% python3 -q
>>> import numpy as np
>>> np.set_printoptions(precision=2, suppress=True, linewidth=120)
>>> W2 = np.array([[5, 5, 1], [3, 1, 1], [1, 4, 4]])
>>> A = np.repeat(W2, 10 // 3, axis=0)
>>> rng = np.random.default_rng(612)
>>> A = A + 0.1 * rng.normal(size=A.shape)
>>> print(A)
[[5.06 4.94 1.01]
 [5.1  5.03 1.02]
 [5.04 5.01 0.93]
 [2.98 1.09 0.95]
 [3.11 0.99 1.  ]
 [2.92 0.87 1.11]
 [0.97 3.9  4.  ]
 [1.04 4.01 4.  ]
 [0.88 3.93 3.91]]
>>> x0 = np.array([-1, -2, 3])
>>> y = A @ x0
>>> print(np.round(np.linalg.pinv(A) @ A, 2) + 0)
[[1. 0. 0.]
 [0. 1. 0.]
 [0. 0. 1.]]
>>> y
array([-11.9 , -12.09, -12.27,  -2.32,  -2.09,  -1.32,   3.21,   2.95,   2.97])
>>> y = y + 0.3 * rng.normal(size=9)
>>> y
array([-11.93, -12.17, -12.26,  -2.55,  -2.18,  -1.03,   3.55,   3.07,   2.57])
>>> beta, *_ = np.linalg.lstsq(A, y)
>>> np.round(np.linalg.norm(y - A @ beta), 2)
np.float64(0.66)
>>> np.round(A.T @ (y - A @ beta), 2) + 0
array([0., 0., 0.])
>>> [round(float(np.linalg.norm(np.linalg.solve(A.T @ A + lam * np.eye(3), A.T @ y))), 2) for lam in (0, 1, 10, 100)]
[3.76, 3.44, 2.34, 0.96]
>>> data = np.array([[0, 0, 0], [0, 0, 1], [0, 1, 0]])
>>> data
array([[0, 0, 0],
       [0, 0, 1],
       [0, 1, 0]])
>>> # null space of dimension 1
>>> U, s, Vh = np.linalg.svd(data)
>>> evecs = Vh[:(s > 1e-8).sum()]
>>> x0 = data[1] + -3 * data[0] + rng.integers(2) * np.eye(3)[0]
>>> x0
array([0., 0., 1.])
>>> print(np.round(np.linalg.norm(x0 - evecs.T @ evecs @ x0), 2))
0.0
>>> np.linalg.matrix_rank(np.vstack([data, x0]))
np.int64(2)
>>> np.diag(evecs.T @ evecs)
array([0., 1., 1.])
>>> U, s, Vh = np.linalg.svd(data)
>>> s
array([1., 1., 0.])
>>> M2 = U[:, :2] @ np.diag(s[:2]) @ Vh[:2]
>>> np.abs(data - M2).max()
np.float64(0.0)
>>> np.round(np.linalg.norm(data - M2, 2), 2), s[2]
(np.float64(0.0), np.float64(0.0))
>>> cov = data.T @ data
>>> np.allclose(cov, cov.T)
True
>>> np.diag(cov)
array([0, 1, 1])
>>> (data @ data.T).shape
(3, 3)
>>> np.trace(cov), (data ** 2).sum()
(np.int64(2), np.int64(2))
>>> np.linalg.cond(data) > 100
np.True_
>>> np.argsort(-np.linalg.norm(data, axis=0).round(6), kind="stable")[:3]
array([1, 2, 0])
>>> print(np.linalg.matrix_rank(data, rtol=0.1))
2
>>> print([round(float(x), 2) for x in np.linalg.svd(data, compute_uv=False)[:3]])
[1.0, 1.0, 0.0]
>>> data[:, 2] @ data[:, 1]
np.int64(0)
>>> mat = np.array([[2, 0, -3], [-1, 3, 2], [3, -3, 2]])
>>> mat[:, 2] = -2 * mat[:, 1]
>>> mat
array([[ 2,  0,  0],
       [-1,  3, -6],
       [ 3, -3,  6]])
>>> # looks like rank 2
>>> np.round(np.linalg.norm(mat) ** 2 / np.linalg.norm(mat, 2) ** 2, 2)
np.float64(1.06)
>>> np.linalg.norm(mat, axis=1).argmax()
np.int64(2)
>>> rk = np.linalg.matrix_rank(mat)
>>> rk
np.int64(2)
>>> ns = np.linalg.svd(mat)[2][rk:].T
>>> np.allclose(mat @ ns, 0)
True
>>> [int(np.linalg.matrix_rank(np.delete(mat, i, axis=0))) for i in range(3)]
[2, 2, 2]
>>> print(np.linalg.matrix_rank(mat.T @ mat), np.linalg.matrix_rank(mat @ mat.T))
2 2
>>> [int(np.linalg.matrix_rank(mat[:, :j + 1])) for j in range(3)]
[1, 2, 2]
>>> print(np.round(mat @ ns, 2) + 0)
[[0.]
 [0.]
 [0.]]
>>> print(np.unique(mat.round(6), axis=0).shape)
(3, 3)
>>> np.abs(np.diag(np.linalg.qr(mat)[1])) > 1e-9
array([ True,  True, False])
>>> np.linalg.lstsq(mat[:-1].T, mat[-1])[2]
np.int32(2)
>>> np.round(np.trace(np.linalg.pinv(mat) @ mat), 2)
np.float64(2.0)
>>> np.linalg.cond(mat) > 100
np.True_
>>> np.linalg.matrix_rank(mat, rtol=0.1)
np.int64(2)
>>> E = 2 * np.eye(3) + np.eye(3, k=1)
>>> E
array([[2., 1., 0.],
       [0., 2., 1.],
       [0., 0., 2.]])
>>> np.einsum("ij,ji->", data, data)
np.int64(2)
>>> np.poly(data)
array([ 1.,  0., -1.,  0.])
>>> print(np.round(np.linalg.det(2 * data), 2), np.round(np.linalg.det(data), 2))
0.0 0.0
>>> np.einsum("ii->", data)
np.int64(0)
>>> feats = np.array([[4, 7, 0, 3], [7, 2, -6, -6], [-7, -2, -2, -3]])
>>> feats
array([[ 4,  7,  0,  3],
       [ 7,  2, -6, -6],
       [-7, -2, -2, -3]])
>>> M2 = np.array([[2, -1, 3], [-3, -1, 1], [1, 1, 3], [3, 1, 0]])
>>> print(feats @ M2)
[[ -4  -8  19]
 [-16 -21   5]
 [-19   4 -29]]
>>> M2.T @ feats.T
array([[ -4, -16, -19],
       [ -8, -21,   4],
       [ 19,   5, -29]])
>>> np.einsum("ij,ij->i", feats, feats)
array([ 74, 125,  66])
>>> M2 = feats / np.sqrt((feats ** 2).mean(axis=1, keepdims=True))
>>> np.linalg.matrix_rank(feats - feats.mean(axis=1, keepdims=True))
np.int64(3)
>>> np.linalg.norm(M2, axis=1)
array([2., 2., 2.])
>>> M2[0]
array([0.93, 1.63, 0.  , 0.7 ])
>>> M2 = feats[0, 0] * feats[1:] - np.outer(feats[1:, 0], feats[0])
>>> M2
array([[  0, -41, -24, -45],
       [  0,  41,  -8,   9]])
>>> print(np.flatnonzero(~M2.round(6).any(axis=1)))
[]
>>> np.linalg.matrix_rank(M2), np.linalg.matrix_rank(feats)
(np.int64(2), np.int64(3))
>>> feats[:, 0] / feats[0, 0]
array([ 1.  ,  1.75, -1.75])
>>> f = np.array([-2, -1, -2])
>>> np.cross(M2[0, :3], M2[1, :3])
array([1312,    0,    0])
>>> np.array([np.convolve(row, f, "same") for row in M2])
array([[ 82,  89, 196,  93],
       [-82, -25, -92,   7]])
>>> x0 = np.array([1, 2, 2, 2])
>>> feats * x0
array([[  4,  14,   0,   6],
       [  7,   4, -12, -12],
       [ -7,  -4,  -4,  -6]])
>>> np.einsum("ij,j->i", feats, x0)
array([ 24, -13, -21])
>>> (feats * x0).sum(axis=1)
array([ 24, -13, -21])
>>> feats @ x0
array([ 24, -13, -21])
>>> feats @ np.eye(4)[2]
array([ 0., -6., -2.])
>>> J = np.loadtxt("dump.csv", delimiter=",")
>>> print(J)
[[ 0.01  0.79  1.77]
 [ 3.28  2.23  2.  ]
 [ 1.73  1.76 -0.96]
 [-3.95 -2.46 -1.02]
 [-1.77 -2.19  4.81]
 [ 4.83  0.87 -1.39]
 [-1.18  1.21  0.54]
 [ 1.77  0.05 -1.88]
 [-1.67  0.42  4.25]
 [-0.17  1.5  -2.97]
 [ 0.67 -0.14  0.76]
 [ 2.93 -0.32 -0.7 ]
 [-1.31  2.3  -0.76]
 [-1.87  1.84 -0.7 ]
 [ 0.05  3.84 -1.88]
 [-5.56 -2.39  0.13]
 [-1.34  1.   -0.07]
 [-7.06  2.43 -4.19]
 [ 1.72 -1.73 -1.91]
 [ 1.53  1.24  1.35]
 [-2.42  6.86 -2.27]
 [-6.79 -2.74  0.09]
 [-0.37  0.32  0.37]
 [-0.2  -2.89 -5.38]
 [ 3.62  2.32  4.01]
 [-2.57  1.88  0.43]]
>>> x0 = np.array([-3, 5, -5, -5])
>>> h = np.maximum(feats @ x0, 0)
>>> np.tanh(feats @ x0)
array([1., 1., 1.])
>>> h
array([ 8, 49, 36])
>>> P = A @ np.linalg.solve(A.T @ A, A.T)
>>> P.round(2) + 0
array([[ 0.32,  0.33,  0.33,  0.02,  0.01, -0.01,  0.  ,  0.  ,  0.  ],
       [ 0.33,  0.33,  0.34,  0.02,  0.01, -0.01,  0.  ,  0.  ,  0.01],
       [ 0.33,  0.34,  0.35,  0.  , -0.01, -0.03, -0.01,  0.  ,  0.  ],
       [ 0.02,  0.02,  0.  ,  0.28,  0.31,  0.32,  0.01,  0.  , -0.02],
       [ 0.01,  0.01, -0.01,  0.31,  0.35,  0.36,  0.01,  0.  , -0.02],
       [-0.01, -0.01, -0.03,  0.32,  0.36,  0.37,  0.02,  0.01, -0.01],
       [ 0.  ,  0.  , -0.01,  0.01,  0.01,  0.02,  0.34,  0.34,  0.33],
       [ 0.  ,  0.  ,  0.  ,  0.  ,  0.  ,  0.01,  0.34,  0.34,  0.33],
       [ 0.  ,  0.01,  0.  , -0.02, -0.02, -0.01,  0.33,  0.33,  0.33]])
>>> P @ A[:, 1]
array([4.94, 5.03, 5.01, 1.09, 0.99, 0.87, 3.9 , 4.01, 3.93])
>>> print(np.round(np.linalg.eigvalsh(P), 2) + 0)
[0. 0. 0. 0. 0. 0. 1. 1. 1.]
>>> np.linalg.matrix_rank(np.eye(9) - P)
np.int64(6)
>>> round(np.trace(P), 2)
np.float64(3.0)
>>> arr = np.load("case14.npy")
>>> arr
array([[ 0.1, 28. ,  1.7],
       [-0.8, -8. , -0.2],
       [-0.2,  2. , -0.6]])
>>> # row 0 dominates
>>> theta = np.radians(135)
>>> r_ = np.eye(3)
>>> r_[0, 0] = r_[1, 1] = np.cos(theta)
>>> r_[0, 1], r_[1, 0] = -np.sin(theta), np.sin(theta)
>>> r_
array([[-0.71, -0.71,  0.  ],
       [ 0.71, -0.71,  0.  ],
       [ 0.  ,  0.  ,  1.  ]])
>>> M2 = A @ r_.T
>>> np.linalg.svd(A, compute_uv=False), np.linalg.svd(M2, compute_uv=False)
(array([15.49,  6.23,  2.4 ]), array([15.49,  6.23,  2.4 ]))
>>> np.allclose(A @ A.T, M2 @ M2.T)
True
>>> np.argsort(-np.linalg.norm(arr, axis=0).round(6), kind="stable")[:3]
array([1, 2, 0])
>>> f = np.array([-5, 4, 0])
>>> M2 = arr + np.outer(f, np.eye(3)[1])
>>> round(float(np.linalg.det(M2) / np.linalg.det(arr)), 2), round(float(1 + np.linalg.solve(arr, f)[1]), 2)
(0.81, 0.81)
>>> arr @ arr
array([[ -22.73, -217.8 ,   -6.45],
       [   6.36,   41.2 ,    0.36],
       [  -1.5 ,  -22.8 ,   -0.38]])
>>> np.linalg.matrix_power(arr, 2)
array([[ -22.73, -217.8 ,   -6.45],
       [   6.36,   41.2 ,    0.36],
       [  -1.5 ,  -22.8 ,   -0.38]])
>>> print(np.allclose(arr, arr.T))
False
>>> (arr + arr.T) / 2
array([[ 0.1 , 13.6 ,  0.75],
       [13.6 , -8.  ,  0.9 ],
       [ 0.75,  0.9 , -0.6 ]])
>>> U, s, Vh = np.linalg.svd(arr)
>>> s
array([29.24,  0.8 ,  0.74])
>>> M2 = U[:, :1] @ np.diag(s[:1]) @ Vh[:1]
>>> round(float(np.linalg.norm(arr - M2, 2)), 2), round(s[1], 2)
(0.8, np.float64(0.8))
>>> np.linalg.matrix_rank(M2)
np.int64(1)
>>> print(np.linalg.matrix_rank(arr, rtol=0.05))
1
>>> np.round(np.abs(arr - M2).max(), 2)
np.float64(0.72)
>>> K = np.load("test18.npy")
>>> print(K)
[[ 2 -4  4]
 [-4 -4 -2]
 [ 1  1 -5]]
>>> M2 = np.c_[A[:, :1] @ np.array([[0]]), np.array([0, 0, 0, 3, 3, 1, 3, 2, 0])]
>>> M2
array([[0., 0.],
       [0., 0.],
       [0., 0.],
       [0., 3.],
       [0., 3.],
       [0., 1.],
       [0., 3.],
       [0., 2.],
       [0., 0.]])
>>> np.linalg.norm(M2 - A @ np.linalg.lstsq(A, M2)[0], axis=0)
array([0.  , 2.73])
>>> print(np.linalg.norm(np.linalg.qr(A)[0].T @ M2, axis=0) ** 2 / ((M2 ** 2).sum(axis=0) + 1e-12))
[0.   0.77]
>>> np.linalg.matrix_rank(M2)
np.int64(1)
